>>> import numpy as np
>>> np.set_printoptions(suppress=True, linewidth=120)
>>> feats = np.load("run0.npy")
>>> feats
array([[-36, -81, -27, -18, -81, -27,  -9, -81, -45,  -9, -54,  -9],
       [  4,   9,   3,   2,   9,   3,   1,   9,   5,   1,   6,   1],
       [ 32,  72,  24,  16,  72,  24,   8,  72,  40,   8,  48,   8],
       [-20, -45, -15, -10, -45, -15,  -5, -45, -25,  -5, -30,  -5],
       [ 24,  54,  18,  12,  54,  18,   6,  54,  30,   6,  36,   6]])
>>> th = np.radians(45)
>>> r_ = np.eye(12)
>>> r_[3, 3] = r_[10, 10] = np.cos(th)
>>> r_[3, 10], r_[10, 3] = -np.sin(th), np.sin(th)
>>> r_.round(2)
array([[ 1.  ,  0.  ,  0.  ,  0.  ,  0.  ,  0.  ,  0.  ,  0.  ,  0.  ,  0.  ,  0.  ,  0.  ],
       [ 0.  ,  1.  ,  0.  ,  0.  ,  0.  ,  0.  ,  0.  ,  0.  ,  0.  ,  0.  ,  0.  ,  0.  ],
       [ 0.  ,  0.  ,  1.  ,  0.  ,  0.  ,  0.  ,  0.  ,  0.  ,  0.  ,  0.  ,  0.  ,  0.  ],
       [ 0.  ,  0.  ,  0.  ,  0.71,  0.  ,  0.  ,  0.  ,  0.  ,  0.  ,  0.  , -0.71,  0.  ],
       [ 0.  ,  0.  ,  0.  ,  0.  ,  1.  ,  0.  ,  0.  ,  0.  ,  0.  ,  0.  ,  0.  ,  0.  ],
       [ 0.  ,  0.  ,  0.  ,  0.  ,  0.  ,  1.  ,  0.  ,  0.  ,  0.  ,  0.  ,  0.  ,  0.  ],
       [ 0.  ,  0.  ,  0.  ,  0.  ,  0.  ,  0.  ,  1.  ,  0.  ,  0.  ,  0.  ,  0.  ,  0.  ],
       [ 0.  ,  0.  ,  0.  ,  0.  ,  0.  ,  0.  ,  0.  ,  1.  ,  0.  ,  0.  ,  0.  ,  0.  ],
       [ 0.  ,  0.  ,  0.  ,  0.  ,  0.  ,  0.  ,  0.  ,  0.  ,  1.  ,  0.  ,  0.  ,  0.  ],
       [ 0.  ,  0.  ,  0.  ,  0.  ,  0.  ,  0.  ,  0.  ,  0.  ,  0.  ,  1.  ,  0.  ,  0.  ],
       [ 0.  ,  0.  ,  0.  ,  0.71,  0.  ,  0.  ,  0.  ,  0.  ,  0.  ,  0.  ,  0.71,  0.  ],
       [ 0.  ,  0.  ,  0.  ,  0.  ,  0.  ,  0.  ,  0.  ,  0.  ,  0.  ,  0.  ,  0.  ,  1.  ]])
>>> other = feats @ r_.T
>>> np.allclose(np.linalg.norm(feats, axis=1), np.linalg.norm(other, axis=1))
True
>>> np.round(np.abs(other - feats).max(axis=0), 2)
array([ 0.  ,  0.  ,  0.  , 43.46,  0.  ,  0.  ,  0.  ,  0.  ,  0.  ,  0.  ,  3.09,  0.  ])
>>> Uu, s, Vh = np.linalg.svd(feats)
>>> np.argmax(s[:-1] / (s[1:] + 1e-6)) + 1
np.int64(1)
>>> s.round(2) + 0
array([267.24,   0.  ,   0.  ,   0.  ,   0.  ])
>>> other = Uu[:, :1] @ np.diag(s[:1]) @ Vh[:1]
>>> round(float(np.abs(feats - other).max()), 2)
0.0
>>> np.round(np.linalg.norm(feats - other) / np.linalg.norm(feats), 2)
np.float64(0.0)
>>> W0 = np.loadtxt("a.csv", delimiter=",")
>>> W0
array([[2., 3., 0., 0., 0., 0., 0., 0., 0., 0.],
       [3., 2., 3., 0., 0., 0., 0., 0., 0., 0.],
       [0., 3., 0., 3., 0., 0., 0., 0., 0., 0.],
       [0., 0., 3., 2., 3., 0., 0., 0., 0., 0.],
       [0., 0., 0., 3., 3., 3., 0., 0., 0., 0.],
       [0., 0., 0., 0., 3., 2., 3., 0., 0., 0.],
       [0., 0., 0., 0., 0., 3., 2., 3., 0., 0.],
       [0., 0., 0., 0., 0., 0., 3., 3., 3., 0.],
       [0., 0., 0., 0., 0., 0., 0., 3., 5., 3.],
       [0., 0., 0., 0., 0., 0., 0., 0., 3., 1.]])
>>> # symmetric, so the eigenvalues are real
>>> O, V = np.linalg.qr(W0[:, :8])[0], np.linalg.qr(W0[:, 8:])[0]
>>> s = np.linalg.svd(O.T @ V, compute_uv=False)
>>> (s > 0.9).sum()
np.int64(0)
>>> np.round(np.degrees(np.arccos(s.clip(0, 1))), 2)
array([27.79, 32.28])
>>> round(np.linalg.norm(O @ O.T - V @ V.T, 2), 2)
np.float64(1.0)
>>> s.round(2)
array([0.88, 0.85])
>>> X = np.load("case19.npy")
>>> X
array([[ 56,  11, -16, -13,   1,  -2,  -6,  -6],
       [ 11,  41, -15, -18,  -3, -10,  -7,  -6],
       [-16, -15,  35,  10,  14, -12,  16,   8],
       [-13, -18,  10,  40,   4,  -5,   0,   2],
       [  1,  -3,  14,   4,  51, -19,  17,  16],
       [ -2, -10, -12,  -5, -19,  24, -10,   6],
       [ -6,  -7,  16,   0,  17, -10,  32,  -7],
       [ -6,  -6,   8,   2,  16,   6,  -7,  29]])
>>> # symmetric, so the eigenvalues are real
>>> X.reshape(2, -1)
array([[ 56,  11, -16, -13,   1,  -2,  -6,  -6,  11,  41, -15, -18,  -3, -10,  -7,  -6, -16, -15,  35,  10,  14, -12,
         16,   8, -13, -18,  10,  40,   4,  -5,   0,   2],
       [  1,  -3,  14,   4,  51, -19,  17,  16,  -2, -10, -12,  -5, -19,  24, -10,   6,  -6,  -7,  16,   0,  17, -10,
         32,  -7,  -6,  -6,   8,   2,  16,   6,  -7,  29]])
>>> X.reshape(-1, 2)
array([[ 56,  11],
       [-16, -13],
       [  1,  -2],
       [ -6,  -6],
       [ 11,  41],
       [-15, -18],
       [ -3, -10],
       [ -7,  -6],
       [-16, -15],
       [ 35,  10],
       [ 14, -12],
       [ 16,   8],
       [-13, -18],
       [ 10,  40],
       [  4,  -5],
       [  0,   2],
       [  1,  -3],
       [ 14,   4],
       [ 51, -19],
       [ 17,  16],
       [ -2, -10],
       [-12,  -5],
       [-19,  24],
       [-10,   6],
       [ -6,  -7],
       [ 16,   0],
       [ 17, -10],
       [ 32,  -7],
       [ -6,  -6],
       [  8,   2],
       [ 16,   6],
       [ -7,  29]])
>>> X.ravel(order="F")
array([ 56,  11, -16, -13,   1,  -2,  -6,  -6,  11,  41, -15, -18,  -3, -10,  -7,  -6, -16, -15,  35,  10,  14, -12,
        16,   8, -13, -18,  10,  40,   4,  -5,   0,   2,   1,  -3,  14,   4,  51, -19,  17,  16,  -2, -10, -12,  -5,
       -19,  24, -10,   6,  -6,  -7,  16,   0,  17, -10,  32,  -7,  -6,  -6,   8,   2,  16,   6,  -7,  29])
>>> blk = X.reshape(8, 2, -1)
>>> blk.transpose(1, 0, 2)
array([[[ 56,  11, -16, -13],
        [ 11,  41, -15, -18],
        [-16, -15,  35,  10],
        [-13, -18,  10,  40],
        [  1,  -3,  14,   4],
        [ -2, -10, -12,  -5],
        [ -6,  -7,  16,   0],
        [ -6,  -6,   8,   2]],

       [[  1,  -2,  -6,  -6],
        [ -3, -10,  -7,  -6],
        [ 14, -12,  16,   8],
        [  4,  -5,   0,   2],
        [ 51, -19,  17,  16],
        [-19,  24, -10,   6],
        [ 17, -10,  32,  -7],
        [ 16,   6,  -7,  29]]])
>>> blk[:, 0]
array([[ 56,  11, -16, -13],
       [ 11,  41, -15, -18],
       [-16, -15,  35,  10],
       [-13, -18,  10,  40],
       [  1,  -3,  14,   4],
       [ -2, -10, -12,  -5],
       [ -6,  -7,  16,   0],
       [ -6,  -6,   8,   2]])
>>> np.einsum("ihd,jhd->hij", blk, blk).shape
(2, 8, 8)
>>> blk.sum(axis=1)
array([[ 57,   9, -22, -19],
       [  8,  31, -22, -24],
       [ -2, -27,  51,  18],
       [ -9, -23,  10,  42],
       [ 52, -22,  31,  20],
       [-21,  14, -22,   1],
       [ 11, -17,  48,  -7],
       [ 10,   0,   1,  31]])
